$ python3 -q
>>> import numpy as np
>>> np.set_printoptions(suppress=True, linewidth=120)
>>> J = np.array([[1, 2, 1, 2], [0, 2, 0, 2], [1, 2, 1, 2], [0, 2, 0, 2]])
>>> print(J)
[[1 2 1 2]
 [0 2 0 2]
 [1 2 1 2]
 [0 2 0 2]]
>>> # columns 0 and 2 are equal
>>> try:
...     np.linalg.inv(J)
... except np.linalg.LinAlgError as e:
...     print(repr(e))
... 
LinAlgError('Singular matrix')
>>> print(np.abs(np.diag(np.linalg.qr(J)[1])) > 1e-9)
[ True  True False False]
>>> rng = np.random.default_rng(3490)
>>> other = J + rng.integers(-2, 3, (4, 2)) @ rng.integers(-2, 3, (2, 4))
>>> print(other)
[[ 4  8  0  5]
 [ 1  4 -1  3]
 [ 1  2  3  2]
 [-1  0  1  1]]
>>> print(np.abs(other - J).sum(axis=1))
[13  5  2  5]
>>> print(np.linalg.matrix_rank(other - J, tol=1e-8))
2
>>> M = np.load("block3.npy")
>>> print(M)
[[5 4 5 4 5 4]
 [3 0 3 0 3 0]
 [1 8 1 8 1 8]
 [5 4 5 4 5 4]
 [3 0 3 0 3 0]
 [1 8 1 8 1 8]]
>>> # rows 0 and 3 are equal
>>> U, sig, vt = np.linalg.svd(M)
>>> print(np.argmax(sig[:-1] / (sig[1:] + 1e-6)) + 1)
2
>>> print(sig.round(2) + 0)
[23.68 11.38  0.    0.    0.    0.  ]
>>> other = U[:, :2] @ np.diag(sig[:2]) @ vt[:2]
>>> print(round(np.linalg.norm(M - other, 2), 2), round(float(sig[2]), 2))
0.0 0.0
>>> print(other.round(2) + 0)
[[5. 4. 5. 4. 5. 4.]
 [3. 0. 3. 0. 3. 0.]
 [1. 8. 1. 8. 1. 8.]
 [5. 4. 5. 4. 5. 4.]
 [3. 0. 3. 0. 3. 0.]
 [1. 8. 1. 8. 1. 8.]]
>>> w1 = np.array([[3, 3, -3, 1, 0],
...     [-1, -1, -3, 0, 1],
...     [2, 1, 2, -2, -2],
...     [-3, 2, 3, 0, 1],
...     [-2, 1, 0, 0, 0],
...     [2, 1, -3, -1, -3]])
>>> beta = np.array([-2, -1, 0, -1, 0])
>>> H = np.maximum(M @ w1 + beta, 0)
>>> print(H)
[[ 5 32  0  0  0]
 [ 7 14  0  0  0]
 [ 0 20  0  0  0]
 [ 5 32  0  0  0]
 [ 7 14  0  0  0]
 [ 0 20  0  0  0]]
>>> print((H > 0).astype(int))
[[1 1 0 0 0]
 [1 1 0 0 0]
 [0 1 0 0 0]
 [1 1 0 0 0]
 [1 1 0 0 0]
 [0 1 0 0 0]]
>>> print(np.round((H > 0).mean(axis=0), 2))
[0.67 1.   0.   0.   0.  ]
>>> Z = np.array([[0, 0, 1], [1, 5, 5], [0, 1, 2], [2, 3, 0], [4, 1, 3]])
>>> print((H @ Z).round(6).argmax(axis=1))
[2 2 1 2 2 1]
>>> print(w1 @ Z)
[[  5  15  12]
 [  3  -7  -9]
 [-11  -1   5]
 [  6  14  16]
 [  1   5   3]
 [-13  -4  -8]]
>>> print(H @ Z)
[[ 32 160 165]
 [ 14  70  77]
 [ 20 100 100]
 [ 32 160 165]
 [ 14  70  77]
 [ 20 100 100]]
>>> X = np.load("x.npy")
>>> print(X)
[[ 7 -5]
 [ 4 -8]
 [ 5 -7]
 [ 4 -8]
 [ 5 -7]]
>>> # rows 1 and 3 are equal
>>> x = np.array([2, 0])
>>> y = X @ x
>>> print(np.round(np.linalg.pinv(X) @ X, 2) + 0)
[[1. 0.]
 [0. 1.]]
>>> y = y + 0.1 * rng.normal(size=5)
>>> print(y.round(2))
[14.    8.08 10.    8.02 10.02]
>>> beta, *_ = np.linalg.lstsq(X, y)
>>> print(beta.round(2))
[ 1.99 -0.01]
